$ python3 -q
>>> import numpy as np
>>> np.set_printoptions(precision=2, suppress=True, linewidth=120, floatmode="fixed")
>>> def rnd(a):
...     return np.round(a, 2) + 0
... 
>>> X = np.array([[1.0, 0.0], [0.33, 0.67]])
>>> X
array([[1.00, 0.00],
       [0.33, 0.67]])
>>> # triangular, det is the product of the diagonal
>>> ev, V = np.linalg.eig(X)
>>> np.prod(ev)
np.float64(0.67)
>>> X @ V[:, 0] - ev[0] * V[:, 0]
array([0.00, 0.00])
>>> rnd(np.sort(np.linalg.eigvals(X @ X)))
array([0.45, 1.00])
>>> ev
array([0.67, 1.00])
>>> W = np.array([[-5, -8, 2, 0], [-2, -2, -1, 5]])
>>> b = np.array([7, -2, 8, 4])
>>> H = np.maximum(X @ W + b, 0)
>>> (H > 0).astype(int)
array([[1, 0, 1, 1],
       [1, 0, 1, 1]])
>>> basis = np.array([[-5, 7, 6], [-6, -6, 5], [8, -2, -5], [-3, 5, -8]])
>>> (H @ basis).round(6).argmax(axis=1)
array([0, 1])
>>> u, r1 = X[1], X[0]
>>> rnd(u @ u)
np.float64(0.56)
>>> pr = (u @ r1) / (u @ u) * u
>>> np.linalg.matrix_rank(np.outer(u, r1))
np.int64(1)
>>> rnd(np.linalg.norm(u + r1) ** 2 + np.linalg.norm(u - r1) ** 2)
np.float64(3.12)
>>> rnd(r1 - pr)
array([ 0.80, -0.40])
>>> np.outer(u, r1)
array([[0.33, 0.00],
       [0.67, 0.00]])
>>> B = np.array([[2, 0, 2, 5, 4, 3],
...     [1, 0, 2, 4, 1, 0],
...     [0, 4, 4, 4, 5, 2],
...     [1, 2, 0, 1, 0, 4],
...     [5, 4, 4, 5, 5, 2],
...     [5, 5, 5, 1, 5, 2]])
>>> J = B - B.T
>>> J
array([[ 0, -1,  2,  4, -1, -2],
       [ 1,  0, -2,  2, -3, -5],
       [-2,  2,  0,  4,  1, -3],
       [-4, -2, -4,  0, -5,  3],
       [ 1,  3, -1,  5,  0, -3],
       [ 2,  5,  3, -3,  3,  0]])
>>> # skew, so no eigenvalue has a real part
>>> x = np.array([1, -3, 2, 3, -3, -1])
>>> x @ J @ x
np.int64(0)
>>> rnd(np.linalg.eigvals(J).real)
array([0.00, 0.00, 0.00, 0.00, 0.00, 0.00])
>>> q = np.linalg.solve(np.eye(6) - J, np.eye(6) + J)
>>> rnd(np.linalg.det(q))
np.float64(1.0)
>>> rnd(q @ q.T)
array([[1.00, 0.00, 0.00, 0.00, 0.00, 0.00],
       [0.00, 1.00, 0.00, 0.00, 0.00, 0.00],
       [0.00, 0.00, 1.00, 0.00, 0.00, 0.00],
       [0.00, 0.00, 0.00, 1.00, 0.00, 0.00],
       [0.00, 0.00, 0.00, 0.00, 1.00, 0.00],
       [0.00, 0.00, 0.00, 0.00, 0.00, 1.00]])
>>> arr = np.load("dump.npy")
>>> arr
array([[-2, 10,  1, -5],
       [ 6,  0, -3,  0],
       [ 1, -5,  1, -5],
       [-3,  0, -3,  0]])
>>> x = np.array([1, 5, 3, 1])
>>> rhs = arr @ x
>>> rhs
array([ 46,  -3, -26, -12])
>>> rnd(np.linalg.solve(arr, arr[:, 3]))
array([0.00, 0.00, 0.00, 1.00])
>>> rnd(np.linalg.solve(arr.T, arr[3]))
array([0.00, 0.00, 0.00, 1.00])
>>> rng = np.random.default_rng(31362)
>>> B = arr + rng.integers(-2, 3, (4, 1)) @ rng.integers(-2, 3, (1, 4))
>>> B
array([[-2, 10,  1, -5],
       [ 7, -2, -2, -2],
       [ 1, -5,  1, -5],
       [-1, -4, -1, -4]])
>>> B - arr
array([[ 0,  0,  0,  0],
       [ 1, -2,  1, -2],
       [ 0,  0,  0,  0],
       [ 2, -4,  2, -4]])
>>> np.abs(B - arr).sum(axis=1)
array([ 0,  6,  0, 12])
>>> np.linalg.matrix_rank(B - arr, tol=1e-8)
np.int64(1)
>>> rnd(np.linalg.svd(B - arr, compute_uv=False))
array([7.07, 0.00, 0.00, 0.00])
>>> q, Rm = np.linalg.qr(arr)
>>> rnd(Rm)
array([[  7.07,  -3.54,  -1.41,   0.71],
       [  0.00, -10.61,   0.00,   2.12],
       [  0.00,   0.00,  -4.24,   2.12],
       [  0.00,   0.00,   0.00,  -6.36]])
>>> rnd(abs(Rm[0, 0])), rnd(np.linalg.norm(arr[:, 0]))
(np.float64(7.07), np.float64(7.07))
>>> rnd(q.T @ q)
array([[1.00, 0.00, 0.00, 0.00],
       [0.00, 1.00, 0.00, 0.00],
       [0.00, 0.00, 1.00, 0.00],
       [0.00, 0.00, 0.00, 1.00]])
>>> rnd(q @ Rm)
array([[-2.00, 10.00,  1.00, -5.00],
       [ 6.00,  0.00, -3.00,  0.00],
       [ 1.00, -5.00,  1.00, -5.00],
       [-3.00,  0.00, -3.00,  0.00]])
